>>> import numpy as np
>>> np.set_printoptions(precision=3, suppress=True, linewidth=140, legacy="1.25")
>>> m1 = np.load("block18.npy")
>>> print(m1)
[[ 0.7   -0.1   -0.395  0.7  ]
 [-1.7   -0.1   -0.39  -1.2  ]
 [-1.5   -0.9   -3.597  2.   ]
 [-0.8   -0.5   -1.986 -0.8  ]
 [-0.2   -0.2   -0.803  0.2  ]
 [-1.1   -0.8   -3.215  0.9  ]
 [ 0.2    0.4    1.58   0.5  ]
 [-1.7    0.4    1.572 -2.7  ]
 [ 1.     1.     4.012  0.3  ]
 [ 1.6    0.6    2.387  0.2  ]
 [-0.7    1.5    5.993 -0.2  ]
 [-1.3   -0.2   -0.806 -0.3  ]
 [ 0.5   -1.6   -6.4   -0.5  ]
 [ 1.2   -0.3   -1.229  0.   ]
 [-0.1   -0.1   -0.381 -0.1  ]
 [-0.7   -1.1   -4.416 -0.8  ]
 [ 1.7   -0.8   -3.202 -0.6  ]]
>>> vec = np.array([-9, 0, -9, 4])
>>> target = m1 @ vec
>>> b, lr = np.zeros(4), 1 / np.linalg.norm(m1, 2) ** 2
>>> for i in range(20):
...     b -= lr * m1.T @ (m1 @ b - target)
...     if i % 5 == 0: print(i, round(np.linalg.norm(m1 @ b - target), 3))
... 
0 34.843
5 20.702
10 12.802
15 8.143
>>> print(np.round(np.linalg.cond(m1), 3))
930.725
>>> Ac = m1 - m1.mean(axis=0)
>>> V = np.linalg.svd(Ac)[2][:3]
>>> B = Ac - Ac @ V.T @ V
>>> print(np.diag(V.T @ V))
[1.    0.059 0.941 1.   ]
>>> print(np.round(B.std(axis=0), 3) + 0)
[0.    0.003 0.001 0.   ]
>>> print(round(float(np.linalg.norm(B) / np.linalg.norm(Ac)), 3))
0.001
>>> print((Ac @ V.T).std(axis=0))
[3.129 1.162 0.898]
>>> print(np.linalg.norm(B, axis=1).round(6).argmax())
13
>>> J = np.load("sample6.npy")
>>> print(J)
[[-0.122  0.008 -0.011  0.093  0.069]
 [ 0.018 -0.022  0.053  0.029  0.063]
 [ 0.     0.005  0.023  0.113  0.035]]
>>> B = np.array([[2, 9, -5], [6, 2, 3]])
>>> C = np.kron(B, J)
>>> print(round(float(np.linalg.norm(C, 2)), 3), np.round(np.linalg.norm(B, 2) * np.linalg.norm(J, 2), 3))
2.067 2.067
